% python3 -q
>>> import numpy as np
>>> from numpy import linalg as LA
>>> np.set_printoptions(precision=3, suppress=True, linewidth=100, floatmode="fixed")
>>> M2 = np.array([[1, 1], [1, -1]])
>>> rng = np.random.default_rng(973)
>>> A = np.kron(M2, np.kron(M2, M2))[rng.permutation(8)][:4]
>>> A
array([[ 1, -1, -1,  1,  1, -1, -1,  1],
       [ 1, -1, -1,  1, -1,  1,  1, -1],
       [ 1, -1,  1, -1, -1,  1, -1,  1],
       [ 1,  1,  1,  1, -1, -1, -1, -1]])
>>> M2 = A / np.sqrt((A ** 2).mean(axis=1, keepdims=True))
>>> LA.norm(M2, axis=1)
array([2.828, 2.828, 2.828, 2.828])
>>> LA.matrix_rank(A - A.mean(axis=1, keepdims=True))
np.int64(4)
>>> print(LA.matrix_rank(M2) == LA.matrix_rank(A))
True
>>> A - A.mean(axis=1, keepdims=True)
array([[ 1.000, -1.000, -1.000,  1.000,  1.000, -1.000, -1.000,  1.000],
       [ 1.000, -1.000, -1.000,  1.000, -1.000,  1.000,  1.000, -1.000],
       [ 1.000, -1.000,  1.000, -1.000, -1.000,  1.000, -1.000,  1.000],
       [ 1.000,  1.000,  1.000,  1.000, -1.000, -1.000, -1.000, -1.000]])
>>> M2[1]
array([ 1.000, -1.000, -1.000,  1.000, -1.000,  1.000,  1.000, -1.000])
>>> T = np.stack([A, 5 * A, A[::-1]])
>>> np.einsum("bij,cij->bc", T, T)
array([[ 32, 160,   0],
       [160, 800,   0],
       [  0,   0,  32]])
>>> LA.matrix_rank(T)
array([4, 4, 4])
>>> (T @ A.T).shape
(3, 4, 4)
>>> M2 = A[0, 0] * A[1:] - np.outer(A[1:, 0], A[0])
>>> print(M2)
[[ 0  0  0  0 -2  2  2 -2]
 [ 0  0  2 -2 -2  2  0  0]
 [ 0  2  2  0 -2  0  0 -2]]
>>> np.flatnonzero(~M2.round(6).any(axis=1))
array([], dtype=int64)
>>> A[:, 0] / A[0, 0]
array([1.000, 1.000, 1.000, 1.000])
>>> t = np.radians(36)
>>> r_ = np.eye(8)
>>> r_[6, 6] = r_[0, 0] = np.cos(t)
>>> r_[6, 0], r_[0, 6] = -np.sin(t), np.sin(t)
>>> r_
array([[ 0.809,  0.000,  0.000,  0.000,  0.000,  0.000,  0.588,  0.000],
       [ 0.000,  1.000,  0.000,  0.000,  0.000,  0.000,  0.000,  0.000],
       [ 0.000,  0.000,  1.000,  0.000,  0.000,  0.000,  0.000,  0.000],
       [ 0.000,  0.000,  0.000,  1.000,  0.000,  0.000,  0.000,  0.000],
       [ 0.000,  0.000,  0.000,  0.000,  1.000,  0.000,  0.000,  0.000],
       [ 0.000,  0.000,  0.000,  0.000,  0.000,  1.000,  0.000,  0.000],
       [-0.588,  0.000,  0.000,  0.000,  0.000,  0.000,  0.809,  0.000],
       [ 0.000,  0.000,  0.000,  0.000,  0.000,  0.000,  0.000,  1.000]])
>>> M2 = A @ r_.T
>>> np.allclose(A @ A.T, M2 @ M2.T)
True
>>> print(LA.svd(A, compute_uv=False), LA.svd(M2, compute_uv=False))
[2.828 2.828 2.828 2.828] [2.828 2.828 2.828 2.828]
>>> M2
array([[ 0.221, -1.000, -1.000,  1.000,  1.000, -1.000, -1.397,  1.000],
       [ 1.397, -1.000, -1.000,  1.000, -1.000,  1.000,  0.221, -1.000],
       [ 0.221, -1.000,  1.000, -1.000, -1.000,  1.000, -1.397,  1.000],
       [ 0.221,  1.000,  1.000,  1.000, -1.000, -1.000, -1.397, -1.000]])
>>> round(float(LA.det(r_)), 3), round(np.trace(r_), 3)
(1.0, np.float64(7.618))
>>> arr = np.loadtxt("run14.csv", delimiter=",")
>>> arr
array([[6.345, 3.547, 2.325],
       [5.757, 1.453, 2.857],
       [4.910, 2.211, 3.342],
       [6.351, 2.291, 3.048],
       [5.984, 3.807, 3.920],
       [5.411, 2.610, 3.427],
       [4.361, 3.718, 2.879],
       [6.750, 3.896, 2.898],
       [5.414, 2.441, 2.636],
       [6.404, 2.440, 4.217],
       [7.551, 3.349, 4.641],
       [5.582, 3.525, 1.734],
       [6.922, 4.020, 3.559],
       [6.851, 1.790, 3.112],
       [4.895, 3.210, 4.484],
       [4.496, 3.228, 3.444],
       [6.867, 1.468, 2.088],
       [5.806, 4.711, 2.749],
       [7.065, 2.928, 3.800],
       [5.968, 2.433, 4.040]])
>>> M2 = np.c_[arr[:, :1] @ np.array([[5]]), np.array([-2, -1, 1, -2, 2, -2, 0, 2, -1, 0, -2, 2, -2, 0, 1, 1, -2, 2, 0, -2])]
>>> M2
array([[31.725, -2.000],
       [28.785, -1.000],
       [24.550,  1.000],
       [31.755, -2.000],
       [29.920,  2.000],
       [27.055, -2.000],
       [21.805,  0.000],
       [33.750,  2.000],
       [27.070, -1.000],
       [32.020,  0.000],
       [37.755, -2.000],
       [27.910,  2.000],
       [34.610, -2.000],
       [34.255,  0.000],
       [24.475,  1.000],
       [22.480,  1.000],
       [34.335, -2.000],
       [29.030,  2.000],
       [35.325,  0.000],
       [29.840, -2.000]])
>>> np.round(LA.lstsq(arr, M2[:, 0])[0], 3) + 0
array([5.000, 0.000, 0.000])
>>> E = np.load("data.npy")
>>> E
array([[0.000, 0.000, 0.000, 0.000, 0.000, 0.000, 6.000, 8.000, 7.000],
       [0.000, 0.000, 0.000, 0.000, 0.000, 0.000, 6.000, 9.000, 4.000],
       [0.000, 0.000, 0.000, 0.000, 0.000, 0.000, 6.000, 9.000, 6.000],
       [0.000, 0.000, 0.000, 0.000, 0.000, 0.000, 1.000, 0.000, 0.000],
       [0.000, 0.000, 0.000, 0.000, 0.000, 0.000, 2.000, 2.000, 2.000],
       [0.000, 0.000, 0.000, 0.000, 0.000, 0.000, 6.000, 1.000, 7.000],
       [6.000, 6.000, 6.000, 1.000, 2.000, 6.000, 0.000, 0.000, 0.000],
       [8.000, 9.000, 9.000, 0.000, 2.000, 1.000, 0.000, 0.000, 0.000],
       [7.000, 4.000, 6.000, 0.000, 2.000, 7.000, 0.000, 0.000, 0.000]])
>>> # rank 6
>>> ev, vecs = LA.eigh(E)
>>> x0 = np.array([0, 0, 0, 2, -1, -3, 1, -3, -2])
>>> print(np.round(LA.eigvalsh(E[1:, 1:]), 3) + 0)
[-18.656  -5.965  -1.169   0.000   0.000   1.169   5.965  18.656]
>>> (np.sign(vecs[:, -1].round(6)) == np.sign(vecs[0, -1].round(6))).astype(int)
array([1, 1, 1, 1, 1, 1, 1, 1, 1])
>>> round(x0 @ E @ x0 / (x0 @ x0), 3), round(float(ev[0]), 3), round(ev[-1], 3)
(np.float64(3.071), -22.276, np.float64(22.276))
>>> W0 = np.load("test5.npy")
>>> print(W0)
[[0.364 0.000 0.000 0.273 0.273 0.091]
 [0.250 0.167 0.167 0.167 0.167 0.083]
 [0.000 0.375 0.125 0.375 0.125 0.000]
 [0.000 0.111 0.333 0.333 0.000 0.222]
 [0.286 0.000 0.000 0.000 0.286 0.429]
 [0.083 0.167 0.083 0.250 0.250 0.167]]
>>> # rows sum to 1
>>> print(W0 @ np.ones(6))
[1.000 1.000 1.000 1.000 1.000 1.000]
>>> pr = np.eye(6)[2]
>>> for _ in range(5):
...     pr = pr @ W0
...     print(pr.round(3))
... 
[0.000 0.375 0.125 0.375 0.125 0.000]
[0.129 0.151 0.203 0.234 0.114 0.168]
[0.131 0.155 0.143 0.257 0.160 0.153]
[0.145 0.133 0.142 0.239 0.164 0.176]
[0.148 0.131 0.134 0.239 0.170 0.177]
>>> M2 = W0 / np.sqrt((W0 ** 2).mean(axis=1, keepdims=True))
>>> M2[0]
array([1.656, 0.000, 0.000, 1.242, 1.242, 0.414])
>>> LA.matrix_rank(M2) == LA.matrix_rank(W0)
np.True_
>>> W0 - W0.mean(axis=1, keepdims=True)
array([[ 0.197, -0.167, -0.167,  0.106,  0.106, -0.076],
       [ 0.083,  0.000,  0.000,  0.000,  0.000, -0.083],
       [-0.167,  0.208, -0.042,  0.208, -0.042, -0.167],
       [-0.167, -0.056,  0.167,  0.167, -0.167,  0.056],
       [ 0.119, -0.167, -0.167, -0.167,  0.119,  0.262],
       [-0.083,  0.000, -0.083,  0.083,  0.083,  0.000]])
>>> print(LA.norm(M2, axis=1))
[2.449 2.449 2.449 2.449 2.449 2.449]
>>> X = np.loadtxt("block9.csv", delimiter=",")
>>> X
array([[  2.128,  -0.944, -15.557],
       [  1.163,  -0.030,  -6.420],
       [  2.083,   0.258,  14.572],
       [ -0.066,  -0.070,   2.157],
       [ -2.256,   0.046,   8.488],
       [  3.802,   0.129,   8.624],
       [ -0.258,  -0.411,   0.712],
       [  1.862,  -0.026,  15.089],
       [  0.485,  -0.211,  14.893],
       [ -0.207,  -0.190,   5.153],
       [ -1.910,  -0.357, -11.994],
       [  1.844,   0.404,  -1.634],
       [  1.812,  -0.286,  12.594],
       [  0.893,  -0.524,  -0.834],
       [  1.220,   0.259,  11.469],
       [  2.393,   0.043,  19.623],
       [  3.239,  -0.541,   0.455],
       [ -0.072,  -0.358,  12.915],
       [ -0.900,   0.073,  -6.932],
       [  1.113,   0.165, -12.494],
       [ -3.100,   0.312,   4.265],
       [  2.430,   0.018,  -5.050],
       [  1.652,  -0.397,  -4.952],
       [ -2.661,  -0.085,   4.018],
       [ -2.399,   0.251, -13.235],
       [ -2.882,  -0.095,   8.758],
       [  1.165,  -0.774,  -0.190],
       [ -2.350,  -0.167,   3.440],
       [ -2.659,  -0.711, -19.538],
       [ -0.284,  -0.155,  -9.370],
       [  2.103,  -0.335,  -4.660],
       [ -1.870,  -0.273,  17.389],
       [ -2.068,  -0.398,   2.165],
       [  1.397,  -0.227,  -7.295],
       [  1.487,   0.189,   1.749],
       [  2.628,  -0.189,  26.691]])
>>> # column 2 dominates
>>> cov = X.T @ X
>>> LA.eigvalsh(cov)[::-1]
array([4237.996,  135.165,    4.223])
>>> np.diag(cov)
array([ 141.152,    4.361, 4231.872])
>>> (X @ X.T).shape
(36, 36)
>>> cov
array([[ 141.152,   -2.029,  157.356],
       [  -2.029,    4.361,   18.538],
       [ 157.356,   18.538, 4231.872]])
>>> round(np.trace(cov), 3), np.round((X ** 2).sum(), 3)
(np.float64(4377.385), np.float64(4377.385))
>>> LA.svd(X, compute_uv=False) ** 2
array([4237.996,  135.165,    4.223])
>>> Xs = X - X.mean(axis=0)
>>> vecs = LA.svd(Xs)[2][:2]
>>> M2 = Xs - Xs @ vecs.T @ vecs
>>> (Xs @ vecs.T).std(axis=0)
array([10.646,  1.924])
>>> round(LA.norm(M2) / LA.norm(Xs), 3)
np.float64(0.028)
>>> np.round(np.cov(Xs @ vecs.T, rowvar=False), 3) + 0
array([[116.576,   0.000],
       [  0.000,   3.807]])
>>> Xs = (X - X.mean(axis=0)) / X.std(axis=0)
>>> Xs.std(axis=0)
array([1.000, 1.000, 1.000])
>>> c = LA.lstsq(np.delete(Xs, 1, axis=1), Xs[:, 1])[0]
>>> np.abs(c).argmax()
np.int64(1)
>>> x0 = np.array([2, 2, 1])
>>> print(np.sign((X @ x0).round(6)))
[-1.000 -1.000  1.000  1.000  1.000  1.000 -1.000  1.000  1.000  1.000 -1.000  1.000  1.000 -1.000
  1.000  1.000  1.000  1.000 -1.000 -1.000 -1.000 -1.000 -1.000 -1.000 -1.000  1.000  1.000 -1.000
 -1.000 -1.000 -1.000  1.000 -1.000 -1.000  1.000  1.000]
>>> X @ np.eye(3)[1]
array([-0.944, -0.030,  0.258, -0.070,  0.046,  0.129, -0.411, -0.026, -0.211, -0.190, -0.357,
        0.404, -0.286, -0.524,  0.259,  0.043, -0.541, -0.358,  0.073,  0.165,  0.312,  0.018,
       -0.397, -0.085,  0.251, -0.095, -0.774, -0.167, -0.711, -0.155, -0.335, -0.273, -0.398,
       -0.227,  0.189, -0.189])
>>> (X @ x0).argmax()
np.int64(35)
>>> M2 = np.c_[X[:, :1] @ np.array([[0]]), np.array([5, 3, 3, -1, -1, -1, -1, -5, 5, 3, 1, 0, 4, 4, 5, -2, -2, 4, 2, 3, -4, 4, -5, 0, 3, 2, 2, 3, 3, -4, -1, 3, -3, -4, -5, -3])]
>>> M2
array([[ 0.000,  5.000],
       [ 0.000,  3.000],
       [ 0.000,  3.000],
       [ 0.000, -1.000],
       [ 0.000, -1.000],
       [ 0.000, -1.000],
       [ 0.000, -1.000],
       [ 0.000, -5.000],
       [ 0.000,  5.000],
       [ 0.000,  3.000],
       [ 0.000,  1.000],
       [ 0.000,  0.000],
       [ 0.000,  4.000],
       [ 0.000,  4.000],
       [ 0.000,  5.000],
       [ 0.000, -2.000],
       [ 0.000, -2.000],
       [ 0.000,  4.000],
       [ 0.000,  2.000],
       [ 0.000,  3.000],
       [ 0.000, -4.000],
       [ 0.000,  4.000],
       [ 0.000, -5.000],
       [ 0.000,  0.000],
       [ 0.000,  3.000],
       [ 0.000,  2.000],
       [ 0.000,  2.000],
       [ 0.000,  3.000],
       [ 0.000,  3.000],
       [ 0.000, -4.000],
       [ 0.000, -1.000],
       [ 0.000,  3.000],
       [ 0.000, -3.000],
       [ 0.000, -4.000],
       [ 0.000, -5.000],
       [ 0.000, -3.000]])
>>> LA.matrix_rank(np.c_[X, M2])
np.int64(4)
>>> LA.lstsq(X, M2[:, 0])[0]
array([0.000, 0.000, 0.000])
>>> print(LA.norm(M2 - X @ LA.lstsq(X, M2)[0], axis=0))
[ 0.000 18.957]
